% python3 -q
>>> import numpy as np
>>> np.set_printoptions(suppress=True, linewidth=200)
>>> rnd = lambda a: np.round(a, 1) + 0
>>> M2 = np.array([[1, 1, 6, -8, -8, 3],
...     [7, 6, 9, 0, -9, -7],
...     [-4, -8, 6, 7, 7, 8],
...     [-5, 6, 4, -1, 3, -2],
...     [7, 7, 3, -7, 0, 4],
...     [2, 0, -6, 7, -9, 6],
...     [-1, -2, 7, 3, -6, 0]])
>>> E = M2.T @ M2
>>> E
array([[ 145,   96,   27,  -69, -126,  -28],
       [  96,  190,   43, -125,  -88,  -87],
       [  27,   43,  263,  -52,  -63,  -29],
       [ -69, -125,  -52,  221,   29,   48],
       [-126,  -88,  -63,   29,  320,   35],
       [ -28,  -87,  -29,   48,   35,  178]])
>>> # symmetric, so the eigenvalues are real
>>> Lm = np.linalg.cholesky(E)
>>> rnd(Lm @ Lm.T)
array([[ 145.,   96.,   27.,  -69., -126.,  -28.],
       [  96.,  190.,   43., -125.,  -88.,  -87.],
       [  27.,   43.,  263.,  -52.,  -63.,  -29.],
       [ -69., -125.,  -52.,  221.,   29.,   48.],
       [-126.,  -88.,  -63.,   29.,  320.,   35.],
       [ -28.,  -87.,  -29.,   48.,   35.,  178.]])
>>> rnd(E / np.sqrt(np.outer(np.diag(E), np.diag(E))))
array([[ 1. ,  0.6,  0.1, -0.4, -0.6, -0.2],
       [ 0.6,  1. ,  0.2, -0.6, -0.4, -0.5],
       [ 0.1,  0.2,  1. , -0.2, -0.2, -0.1],
       [-0.4, -0.6, -0.2,  1. ,  0.1,  0.2],
       [-0.6, -0.4, -0.2,  0.1,  1. ,  0.1],
       [-0.2, -0.5, -0.1,  0.2,  0.1,  1. ]])
>>> M2 = np.array([[2, 1], [2, 1], [1, 2]])
>>> A = np.tile(M2, (2, 3))
>>> A
array([[2, 1, 2, 1, 2, 1],
       [2, 1, 2, 1, 2, 1],
       [1, 2, 1, 2, 1, 2],
       [2, 1, 2, 1, 2, 1],
       [2, 1, 2, 1, 2, 1],
       [1, 2, 1, 2, 1, 2]])
>>> # row 1 repeats row 0
>>> blk = np.stack([A, 4 * A, A[::-1]])
>>> np.linalg.matrix_rank(blk)
array([2, 2, 2])
>>> rnd(np.linalg.det(blk))
array([0., 0., 0.])
>>> (blk @ A.T).shape
(3, 6, 6)
>>> np.linalg.matrix_rank(blk.reshape(3, -1))
np.int64(2)
